In [1]: import numpy as np

In [2]: import numpy.linalg as la

In [3]: np.set_printoptions(suppress=True, linewidth=140)

In [4]: K = np.load("dump.npy")

In [5]: K
Out[5]: 
array([[-2,  0,  0,  0, -2,  1,  0, -3,  0,  0],
       [ 0, -2,  0,  0,  0,  0, -1,  0, -3,  2],
       [-2,  0, -2, -2, -3, -1,  0,  3,  0,  0],
       [-3,  0,  3, -3,  1, -1,  0,  3,  0,  0],
       [-2,  0, -1, -3, -3,  1,  0,  2,  0,  0],
       [ 3,  0, -1,  0,  0,  0,  0, -3,  0,  0],
       [ 0, -2,  0,  0,  0,  0,  1,  0, -2,  0],
       [-1,  0,  1, -1,  2,  3,  0,  2,  0,  0],
       [ 0, -2,  0,  0,  0,  0,  2,  0,  3, -3],
       [ 0, -2,  0,  0,  0,  0,  3,  0, -2, -2]])

In [6]: np.allclose(K, K.T)
Out[6]: False

In [7]: K.inv()
Traceback (most recent call last):
  Cell In[7], line 1
    K.inv()
AttributeError: 'numpy.ndarray' object has no attribute 'inv'


In [8]: (K - K.T) / 2
Out[8]: 
array([[ 0. ,  0. ,  1. ,  1.5,  0. , -1. ,  0. , -1. ,  0. ,  0. ],
       [ 0. ,  0. ,  0. ,  0. ,  0. ,  0. ,  0.5,  0. , -0.5,  2. ],
       [-1. ,  0. ,  0. , -2.5, -1. ,  0. ,  0. ,  1. ,  0. ,  0. ],
       [-1.5,  0. ,  2.5,  0. ,  2. , -0.5,  0. ,  2. ,  0. ,  0. ],
       [ 0. ,  0. ,  1. , -2. ,  0. ,  0.5,  0. ,  0. ,  0. ,  0. ],
       [ 1. ,  0. ,  0. ,  0.5, -0.5,  0. ,  0. , -3. ,  0. ,  0. ],
       [ 0. , -0.5,  0. ,  0. ,  0. ,  0. ,  0. ,  0. , -2. , -1.5],
       [ 1. ,  0. , -1. , -2. ,  0. ,  3. ,  0. ,  0. ,  0. ,  0. ],
       [ 0. ,  0.5,  0. ,  0. ,  0. ,  0. ,  2. ,  0. ,  0. , -0.5],
       [ 0. , -2. ,  0. ,  0. ,  0. ,  0. ,  1.5,  0. ,  0.5,  0. ]])

In [9]: assert K == K.T
Traceback (most recent call last):
  Cell In[9], line 1
    assert K == K.T
ValueError: The truth value of an array with more than one element is ambiguous. Use a.any() or a.all()


In [10]: Q, evecs = la.qr(K[:, :7])[0], la.qr(K[:, 7:])[0]

In [11]: sv = la.svd(Q.T @ evecs, compute_uv=False)

In [12]: (sv > 0.9).sum()
Out[12]: np.int64(2)

In [13]: sv.round(1)
Out[13]: array([1. , 1. , 0.6])

In [14]: np.round(np.degrees(np.arccos(sv.clip(0, 1))), 1)
Out[14]: array([ 2.6, 16.1, 56.1])

In [15]: Y = K / la.norm(K, axis=1, keepdims=True)

In [16]: G = Y @ Y.T

In [17]: np.degrees(np.arccos(np.clip(G[9, 7], -1, 1)))
Out[17]: np.float64(90.0)

In [18]: np.round(la.norm(Y, axis=1), 1)
Out[18]: array([1., 1., 1., 1., 1., 1., 1., 1., 1., 1.])

In [19]: G[9].round(1)
Out[19]: array([0. , 0.2, 0. , 0. , 0. , 0. , 0.8, 0. , 0.4, 1. ])

In [20]: np.argwhere(np.triu(np.abs(G) > 0.95, 1))
Out[20]: array([], shape=(0, 2), dtype=int64)

In [21]: Y = np.array([[1, -6, 2],
    ...:     [1, 2, 6],
    ...:     [-4, 5, -1],
    ...:     [3, 8, -6],
    ...:     [7, 2, 8],
    ...:     [8, -2, 2],
    ...:     [-9, 0, -9],
    ...:     [2, 0, 6],
    ...:     [-1, 0, 4],
    ...:     [-2, -7, -2]])

In [22]: Y.T @ K.T
Out[22]: 
array([[-14,   6, -23, -19, -16,   1,  -9,  34, -17, -23],
       [  6, -18, -18,  13, -25, -23,  -4,   1,  17,  10],
       [-36, -19,   2,  33,   5, -11, -29,  37, -12, -43]])

In [23]: la.matrix_rank(K @ Y)
Out[23]: np.int64(3)

In [24]: la.matrix_rank(np.vstack([K, Y.T]))
Out[24]: np.int64(10)

In [25]: np.vstack([K, Y.T]).shape
Out[25]: (13, 10)

In [26]: np.einsum("ij->j", K)
Out[26]: array([-7, -8,  0, -9, -5,  3,  5,  4, -4, -3])

In [27]: K @ Y
Out[27]: 
array([[-14,   6, -36],
       [  6, -18, -19],
       [-23, -18,   2],
       [-19,  13,  33],
       [-16, -25,   5],
       [  1, -23, -11],
       [ -9,  -4, -29],
       [ 34,   1,  37],
       [-17,  17, -12],
       [-23,  10, -43]])

In [28]: np.einsum("ik,kj->ji", K, Y)
Out[28]: 
array([[-14,   6, -23, -19, -16,   1,  -9,  34, -17, -23],
       [  6, -18, -18,  13, -25, -23,  -4,   1,  17,  10],
       [-36, -19,   2,  33,   5, -11, -29,  37, -12, -43]])

In [29]: J = np.load("layer17.npy")

In [30]: J
Out[30]: 
array([[  1,  -4,  16, -64],
       [  1,  -3,   9, -27],
       [  1,  -2,   4,  -8],
       [  1,  -1,   1,  -1],
       [  1,   0,   0,   0],
       [  1,   1,   1,   1],
       [  1,   2,   4,   8],
       [  1,   3,   9,  27],
       [  1,   4,  16,  64],
       [  1,   5,  25, 125]])

In [31]: Y = K[0, 0] * K[1:] - np.outer(K[1:, 0], K[0])

In [32]: Y
Out[32]: 
array([[  0,   4,   0,   0,   0,   0,   2,   0,   6,  -4],
       [  0,   0,   4,   4,   2,   4,   0, -12,   0,   0],
       [  0,   0,  -6,   6,  -8,   5,   0, -15,   0,   0],
       [  0,   0,   2,   6,   2,   0,   0, -10,   0,   0],
       [  0,   0,   2,   0,   6,  -3,   0,  15,   0,   0],
       [  0,   4,   0,   0,   0,   0,  -2,   0,   4,   0],
       [  0,   0,  -2,   2,  -6,  -5,   0,  -7,   0,   0],
       [  0,   4,   0,   0,   0,   0,  -4,   0,  -6,   6],
       [  0,   4,   0,   0,   0,   0,  -6,   0,   4,   4]])

In [33]: np.flatnonzero(~Y.round(6).any(axis=1))
Out[33]: array([], dtype=int64)

In [34]: K[:, 0] / K[0, 0]
Out[34]: array([ 1. , -0. ,  1. ,  1.5,  1. , -1.5, -0. ,  0.5, -0. , -0. ])

In [35]: la.matrix_rank(Y), la.matrix_rank(K)
Out[35]: (np.int64(9), np.int64(10))

In [36]: x = np.array([-2, -1, 0, 2])

In [37]: target = J @ x

In [38]: np.round(la.lstsq(J, target)[0], 1) + 0
Out[38]: array([-2., -1.,  0.,  2.])

In [39]: target
Out[39]: array([-126,  -53,  -16,   -3,   -2,   -1,   12,   49,  122,  243])

In [40]: np.round(la.pinv(J) @ J, 1) + 0
Out[40]: 
array([[1., 0., 0., 0.],
       [0., 1., 0., 0.],
       [0., 0., 1., 0.],
       [0., 0., 0., 1.]])

In [41]: np.round(la.solve(J.T @ J, J.T @ target), 1) + 0
Out[41]: array([-2., -1.,  0.,  2.])

In [42]: rng = np.random.default_rng(832)

In [43]: target = target + 0.1 * rng.normal(size=10)

In [44]: target.round(1)
Out[44]: array([-126.2,  -53. ,  -15.8,   -3.1,   -2. ,   -0.8,   12. ,   49. ,  122. ,  243.1])

In [45]: coef, *_ = la.lstsq(J, target)

In [46]: [round(float(la.norm(la.solve(J.T @ J + lam * np.eye(4), J.T @ target))), 2) for lam in (0, 1, 10, 100)]
Out[46]: [2.95, 2.72, 2.17, 1.95]

In [47]: coef.round()
Out[47]: array([-2., -1., -0.,  2.])

In [48]: coef.round(1) + 0
Out[48]: array([-1.9, -1. ,  0. ,  2. ])

In [49]: Q, evecs = la.qr(J[:, :2])[0], la.qr(J[:, 2:])[0]

In [50]: sv = la.svd(Q.T @ evecs, compute_uv=False)

In [51]: (sv > 0.9).sum()
Out[51]: np.int64(1)

In [52]: E = np.array([[3, 2, 1, -5, 1, 8],
    ...:     [-1, 6, -1, -1, 3, 8],
    ...:     [7, -7, 7, -3, -6, -6],
    ...:     [1, 1, 8, 7, -5, -6],
    ...:     [3, -6, -1, -5, -1, -2],
    ...:     [9, -13, 7, -5, -8, -2],
    ...:     [0, 1, 9, 10, -6, -4],
    ...:     [-8, 8, -11, 0, 9, 10],
    ...:     [4, -7, -11, -18, 6, 10],
    ...:     [-8, 6, -15, -4, 11, 8]])

In [53]: proj = J @ la.solve(J.T @ J, J.T)

In [54]: np.round(la.eigvalsh(proj), 1) + 0
Out[54]: array([0., 0., 0., 0., 0., 0., 1., 1., 1., 1.])

In [55]: np.round(np.diag(proj), 1)
Out[55]: array([0.8, 0.3, 0.3, 0.3, 0.2, 0.2, 0.3, 0.3, 0.3, 0.8])

In [56]: proj.round(1) + 0
Out[56]: 
array([[ 0.8,  0.3,  0. , -0.1, -0.1, -0.1,  0. ,  0.1,  0.1, -0.1],
       [ 0.3,  0.3,  0.2,  0.2,  0.1,  0. , -0.1, -0.1,  0. ,  0.1],
       [ 0. ,  0.2,  0.3,  0.3,  0.2,  0.1,  0. , -0.1, -0.1,  0.1],
       [-0.1,  0.2,  0.3,  0.3,  0.2,  0.1,  0. ,  0. , -0.1,  0. ],
       [-0.1,  0.1,  0.2,  0.2,  0.2,  0.2,  0.1,  0.1,  0. , -0.1],
       [-0.1,  0. ,  0.1,  0.1,  0.2,  0.2,  0.2,  0.2,  0.1, -0.1],
       [ 0. , -0.1,  0. ,  0. ,  0.1,  0.2,  0.3,  0.3,  0.2, -0.1],
       [ 0.1, -0.1, -0.1,  0. ,  0.1,  0.2,  0.3,  0.3,  0.2,  0. ],
       [ 0.1,  0. , -0.1, -0.1,  0. ,  0.1,  0.2,  0.2,  0.3,  0.3],
       [-0.1,  0.1,  0.1,  0. , -0.1, -0.1, -0.1,  0. ,  0.3,  0.8]])

In [57]: W0 = np.load("out6.npy")

In [58]: W0
Out[58]: 
array([[ 7.,  5.,  3.,  9.,  9.],
       [ 7.,  5.,  6.,  3., -5.],
       [ 1.,  4.,  4.,  5.,  6.],
       [ 1.,  5.,  4.,  5.,  1.],
       [ 0.,  0.,  0.,  0.,  4.]])

In [59]: np.allclose(W0 @ W0.T, W0.T @ W0)
Out[59]: False

In [60]: round(np.abs(la.eigvals(W0)).max(), 1)
Out[60]: np.float64(18.2)

In [61]: la.determinant(W0)
Traceback (most recent call last):
  Cell In[61], line 1
    la.determinant(W0)
AttributeError: module 'numpy.linalg' has no attribute 'determinant'


In [62]: np.allclose(W0, W0.T)
Out[62]: False

In [63]: W0.inv()
Traceback (most recent call last):
  Cell In[63], line 1
    W0.inv()
AttributeError: 'numpy.ndarray' object has no attribute 'inv'


In [64]: np.round(la.matrix_power(W0, 4), 1)
Out[64]: 
array([[31491., 39147., 35442., 43695., 24485.],
       [28236., 35157., 31788., 39240., 21693.],
       [16500., 20526., 18621., 22902., 12646.],
       [18054., 22449., 20334., 25086., 13541.],
       [    0.,     0.,     0.,     0.,   256.]])

In [65]: round(la.det(W0), 1)
Out[65]: np.float64(912.0)
